In [1]: import numpy as np

In [2]: np.set_printoptions(precision=2, suppress=True, linewidth=120, floatmode="fixed")

In [3]: feats = np.load("data.npy")

In [4]: print(feats)
[[-0.61 -0.39  0.35  0.59  0.04 -0.10]
 [-0.43 -0.26  0.04 -0.55  0.12  0.65]
 [-0.12 -0.58 -0.44 -0.35  0.03 -0.58]
 [-0.49  0.40 -0.04 -0.20 -0.72 -0.18]
 [ 0.43 -0.49  0.47 -0.10 -0.58  0.08]
 [ 0.06 -0.20 -0.68  0.43 -0.35  0.43]]

In [5]: def softmax(z):
   ...:     e = np.exp(z - z.max(axis=-1, keepdims=True))
   ...:     return e / e.sum(axis=-1, keepdims=True)
   ...: 

In [6]: softmax(feats).sum(axis=1)
Out[6]: array([1.00, 1.00, 1.00, 1.00, 1.00, 1.00])

In [7]: scores = feats @ feats.T / np.sqrt(6)

In [8]: softmax(scores + np.triu(np.full(scores.shape, -np.inf), 1))
Out[8]: 
array([[1.00, 0.00, 0.00, 0.00, 0.00, 0.00],
       [0.40, 0.60, 0.00, 0.00, 0.00, 0.00],
       [0.29, 0.29, 0.43, 0.00, 0.00, 0.00],
       [0.22, 0.22, 0.22, 0.33, 0.00, 0.00],
       [0.18, 0.18, 0.18, 0.18, 0.27, 0.00],
       [0.15, 0.15, 0.15, 0.15, 0.15, 0.23]])

In [9]: softmax(scores).round(6).argmax(axis=1)
Out[9]: array([0, 1, 2, 3, 4, 5])

In [10]: np.linalg.matrix_rank(feats)
Out[10]: np.int64(6)

In [11]: feats.shape
Out[11]: (6, 6)

In [12]: print(np.linalg.svd(feats, compute_uv=False))
[1.00 1.00 1.00 1.00 1.00 1.00]

In [13]: np.count_nonzero(feats)
Out[13]: np.int64(36)

In [14]: feats.mean(axis=0)
Out[14]: array([-0.19, -0.25, -0.05, -0.03, -0.24,  0.05])

In [15]: feats[6]
IndexError: index 6 is out of bounds for axis 0 with size 6


In [16]: M2 = np.linalg.inv(feats)

In [17]: M2
Out[17]: 
array([[-0.61, -0.43, -0.12, -0.49,  0.43,  0.06],
       [-0.39, -0.26, -0.58,  0.40, -0.49, -0.20],
       [ 0.35,  0.04, -0.44, -0.04,  0.47, -0.68],
       [ 0.59, -0.55, -0.35, -0.20, -0.10,  0.43],
       [ 0.04,  0.12,  0.03, -0.72, -0.58, -0.35],
       [-0.10,  0.65, -0.58, -0.18,  0.08,  0.43]])

In [18]: print(np.allclose(M2, feats.T))
True

In [19]: np.linalg.det(feats) * M2
Out[19]: 
array([[ 0.61,  0.43,  0.12,  0.49, -0.43, -0.06],
       [ 0.39,  0.26,  0.58, -0.40,  0.49,  0.20],
       [-0.35, -0.04,  0.44,  0.04, -0.47,  0.68],
       [-0.59,  0.55,  0.35,  0.20,  0.10, -0.43],
       [-0.04, -0.12, -0.03,  0.72,  0.58,  0.35],
       [ 0.10, -0.65,  0.58,  0.18, -0.08, -0.43]])

In [20]: print(round(np.linalg.slogdet(feats)[0], 2))
-1.0

In [21]: np.round(feats @ M2, 2) + 0
Out[21]: 
array([[1.00, 0.00, 0.00, 0.00, 0.00, 0.00],
       [0.00, 1.00, 0.00, 0.00, 0.00, 0.00],
       [0.00, 0.00, 1.00, 0.00, 0.00, 0.00],
       [0.00, 0.00, 0.00, 1.00, 0.00, 0.00],
       [0.00, 0.00, 0.00, 0.00, 1.00, 0.00],
       [0.00, 0.00, 0.00, 0.00, 0.00, 1.00]])
